>>> import numpy as np
>>> from numpy import linalg as LA
>>> np.set_printoptions(precision=2, suppress=True, linewidth=120, legacy="1.25")
>>> rnd = lambda a: np.round(a, 2) + 0
>>> mat = np.loadtxt("m.csv", delimiter=",")
>>> print(rnd(mat))
[[ 0.17 -0.14 -0.02  0.05  0.02 -0.21 -0.27 -0.08]
 [-0.14  0.12  0.01 -0.04 -0.01  0.17  0.22  0.06]
 [-0.02  0.01  0.    0.    0.    0.02  0.02  0.01]
 [ 0.05 -0.04  0.    0.01  0.   -0.06 -0.07 -0.02]
 [ 0.02 -0.01  0.    0.    0.   -0.02 -0.02 -0.01]
 [-0.21  0.17  0.02 -0.06 -0.02  0.24  0.32  0.09]
 [-0.27  0.22  0.02 -0.07 -0.02  0.32  0.42  0.12]
 [-0.08  0.06  0.01 -0.02 -0.01  0.09  0.12  0.04]]
>>> print(rnd(mat @ LA.pinv(mat) @ mat))
[[ 0.17 -0.14 -0.02  0.05  0.02 -0.21 -0.27 -0.08]
 [-0.14  0.12  0.01 -0.04 -0.01  0.17  0.22  0.06]
 [-0.02  0.01  0.    0.    0.    0.02  0.02  0.01]
 [ 0.05 -0.04  0.    0.01  0.   -0.06 -0.07 -0.02]
 [ 0.02 -0.01  0.    0.    0.   -0.02 -0.02 -0.01]
 [-0.21  0.17  0.02 -0.06 -0.02  0.24  0.32  0.09]
 [-0.27  0.22  0.02 -0.07 -0.02  0.32  0.42  0.12]
 [-0.08  0.06  0.01 -0.02 -0.01  0.09  0.12  0.04]]
>>> print(np.abs(np.diag(LA.qr(mat)[1])) > 1e-9)
[ True False False False False False False False]
>>> print(LA.lstsq(mat[:-1].T, mat[-1])[2])
1
>>> x0 = np.array([0, -1, 0, 2, 2, 0, 3, 1])
>>> print(rnd(np.eye(8) - mat))
[[ 0.83  0.14  0.02 -0.05 -0.02  0.21  0.27  0.08]
 [ 0.14  0.88 -0.01  0.04  0.01 -0.17 -0.22 -0.06]
 [ 0.02 -0.01  1.    0.    0.   -0.02 -0.02 -0.01]
 [-0.05  0.04  0.    0.99  0.    0.06  0.07  0.02]
 [-0.02  0.01  0.    0.    1.    0.02  0.02  0.01]
 [ 0.21 -0.17 -0.02  0.06  0.02  0.76 -0.32 -0.09]
 [ 0.27 -0.22 -0.02  0.07  0.02 -0.32  0.58 -0.12]
 [ 0.08 -0.06 -0.01  0.02  0.01 -0.09 -0.12  0.96]]
>>> print(rnd(LA.eigvalsh(2 * mat - np.eye(8))))
[-1. -1. -1. -1. -1. -1. -1.  1.]
